$ python3 -q
>>> import numpy as np
>>> np.set_printoptions(precision=2, suppress=True, linewidth=140, floatmode="fixed")
>>> tidy = lambda a: np.round(a, 2) + 0
>>> B = np.array([[3, -3, -2, 5, -2, 1, 2, -3, 5, 2, 2, -1, 4],
...     [5, -3, -2, 0, 1, -4, 1, 2, 1, -2, -5, 1, -2],
...     [-5, 1, -4, -2, 2, 2, -1, -3, -1, -5, 2, -4, -4],
...     [-3, -3, -4, -5, 1, 2, -3, -1, -5, 3, -4, 0, 5],
...     [0, -3, 0, -2, 5, -4, 1, 2, -5, -3, 0, 4, -3],
...     [2, 2, -5, 2, 4, -4, 5, -3, -2, 4, -5, 0, 4],
...     [4, 0, -2, 4, 4, 5, -3, 5, 2, 3, -1, 0, 3],
...     [0, -2, 4, 5, 5, -1, 2, 5, -3, 1, 0, 0, -4],
...     [1, -2, -1, -4, 4, -3, 5, 4, -1, -5, -3, 1, -1],
...     [-1, 0, 1, -3, -5, -5, -4, -2, 4, 0, -5, -4, 1],
...     [3, -3, -1, -2, -1, -5, 0, -3, 4, 2, -2, 3, -1],
...     [5, -3, -2, 5, 0, 4, -2, -2, 2, 2, 4, 4, 4],
...     [0, 3, -5, -5, -5, 4, -5, -5, 1, 1, 0, 3, 1]])
>>> A = B + B.T
>>> print(A)
[[  6   2  -7   2  -2   3   6  -3   6   1   5   4   4]
 [  2  -6  -1  -3  -2  -2   1   0  -1  -2  -8  -2   1]
 [ -7  -1  -8  -6   2  -3  -3   1  -2  -4   1  -6  -9]
 [  2  -3  -6 -10  -1   4   1   4  -9   0  -6   5   0]
 [ -2  -2   2  -1  10   0   5   7  -1  -8  -1   4  -8]
 [  3  -2  -3   4   0  -8  10  -4  -5  -1 -10   4   8]
 [  6   1  -3   1   5  10  -6   7   7  -1  -1  -2  -2]
 [ -3   0   1   4   7  -4   7  10   1  -1  -3  -2  -9]
 [  6  -1  -2  -9  -1  -5   7   1  -2  -1   1   3   0]
 [  1  -2  -4   0  -8  -1  -1  -1  -1   0  -3  -2   2]
 [  5  -8   1  -6  -1 -10  -1  -3   1  -3  -4   7  -1]
 [  4  -2  -6   5   4   4  -2  -2   3  -2   7   8   7]
 [  4   1  -9   0  -8   8  -2  -9   0   2  -1   7   2]]
>>> # symmetric
>>> vals, evecs = np.linalg.eigh(A)
>>> x0 = np.array([0, 3, 2, 0, 2, 0, 3, 1, 1, 3, 1, 1, 2])
>>> print(tidy(np.linalg.eigvalsh(A[1:, 1:])))
[-28.80 -21.72 -12.66 -11.71  -8.66  -4.61  -2.27   5.22   6.95  15.49  18.88  29.90]
>>> print(x0 @ A @ x0)
-408
>>> print((np.sign(evecs[:, -1].round(6)) == np.sign(evecs[0, -1].round(6))).astype(int))
[1 1 0 1 0 1 0 0 1 1 1 1 1]
>>> x0 = np.array([5, 8, 6, 3, 0, 5, 9, 7, 3, 9, 0, 0, 0])
>>> y = A @ x0
>>> print(y)
[  85  -75 -186  -50    2   -9   80  110   13  -59 -155  -38  -49]
>>> print(tidy(np.linalg.solve(A, -1 * y)))
[-5.00 -8.00 -6.00 -3.00  0.00 -5.00 -9.00 -7.00 -3.00 -9.00  0.00  0.00  0.00]
>>> print(tidy(np.linalg.solve(A, y)))
[5.00 8.00 6.00 3.00 0.00 5.00 9.00 7.00 3.00 9.00 0.00 0.00 0.00]
>>> print(tidy(np.linalg.solve(A, A[:, 11])))
[0.00 0.00 0.00 0.00 0.00 0.00 0.00 0.00 0.00 0.00 0.00 1.00 0.00]
>>> t3 = np.stack([A, -2 * A, A[::-1]])
>>> print(tidy(np.linalg.norm(t3, axis=(1, 2))))
[ 60.99 121.98  60.99]
>>> print((t3 @ A.T).shape)
(3, 13, 13)
>>> print(np.linalg.matrix_rank(t3.reshape(3, -1)))
2
>>> print(np.einsum("bij,cij->bc", t3, t3))
[[ 3720 -7440   748]
 [-7440 14880 -1496]
 [  748 -1496  3720]]
>>> print(t3.shape)
(3, 13, 13)
>>> r0 = np.array([4, 3, 2, 1, 5, 4, 4, 2, 5, 5, 3, 4, 2])
>>> B = A + np.outer(r0, np.eye(13)[9])
>>> print(np.linalg.matrix_rank(np.linalg.inv(B) - np.linalg.inv(A), tol=1e-8))
1
>>> feats = np.loadtxt("layer9.csv", delimiter=",")
>>> print(feats)
[[ 0.00  2.00  0.00  0.00  0.00  0.00  0.00 -2.00  2.00  1.00  0.00  1.00  0.00 -1.00]
 [ 0.00 -1.00  0.00  0.00  0.00  0.00  1.00  0.00  0.00 -2.00  0.00  1.00  0.00 -2.00]
 [ 0.00  0.00  0.00  2.00 -1.00  2.00  0.00  0.00  0.00  0.00  1.00  0.00  2.00  0.00]
 [ 0.00  0.00  2.00  1.00  2.00 -1.00  0.00  0.00  0.00  0.00  0.00  0.00  0.00  0.00]
 [ 0.00  0.00 -2.00 -2.00  2.00  1.00  0.00  0.00  0.00  0.00 -1.00  0.00 -2.00  0.00]
 [ 0.00  0.00  1.00  2.00 -2.00 -1.00  0.00  0.00  0.00  0.00  2.00  0.00 -1.00  0.00]
 [ 0.00  1.00  0.00  0.00  0.00  0.00 -1.00 -1.00  0.00  1.00  0.00  1.00  0.00  0.00]
 [ 1.00 -2.00  0.00  0.00  0.00  0.00  2.00  1.00 -2.00 -2.00  0.00 -2.00  0.00  1.00]
 [ 2.00 -2.00  0.00  0.00  0.00  0.00 -1.00  2.00  2.00  0.00  0.00 -1.00  0.00  0.00]
 [ 1.00  2.00  0.00  0.00  0.00  0.00  0.00  0.00 -1.00  0.00  0.00 -2.00  0.00  1.00]
 [ 0.00  0.00  0.00  1.00 -1.00 -1.00  0.00  0.00  0.00  0.00  2.00  0.00 -1.00  0.00]
 [-1.00  1.00  0.00  0.00  0.00  0.00 -1.00  0.00  2.00 -2.00  0.00  0.00  0.00  2.00]
 [ 0.00  0.00  0.00  1.00  2.00  1.00  0.00  0.00  0.00  0.00 -1.00  0.00  0.00  0.00]
 [ 2.00  1.00  0.00  0.00  0.00  0.00 -2.00 -1.00  1.00  1.00  0.00 -1.00  0.00 -2.00]]
>>> def softmax(z):
...     e = np.exp(z - z.max(axis=-1, keepdims=True))
...     return e / e.sum(axis=-1, keepdims=True)
... 
>>> print(tidy(softmax(feats[10])))
[0.05 0.05 0.05 0.13 0.02 0.02 0.05 0.05 0.05 0.05 0.37 0.05 0.02 0.05]
>>> print(tidy(softmax(10 * feats[10])))
[0.00 0.00 0.00 0.00 0.00 0.00 0.00 0.00 0.00 0.00 1.00 0.00 0.00 0.00]
>>> print(tidy(softmax(feats[10] + -1)))
[0.05 0.05 0.05 0.13 0.02 0.02 0.05 0.05 0.05 0.05 0.37 0.05 0.02 0.05]
>>> S = feats @ feats.T / np.sqrt(14)
>>> print(tidy(softmax(S)[10] @ feats))
[ 0.15  0.06  0.47  1.21 -1.05 -0.61 -0.06 -0.03  0.12 -0.09  1.38 -0.09 -0.62 -0.03]
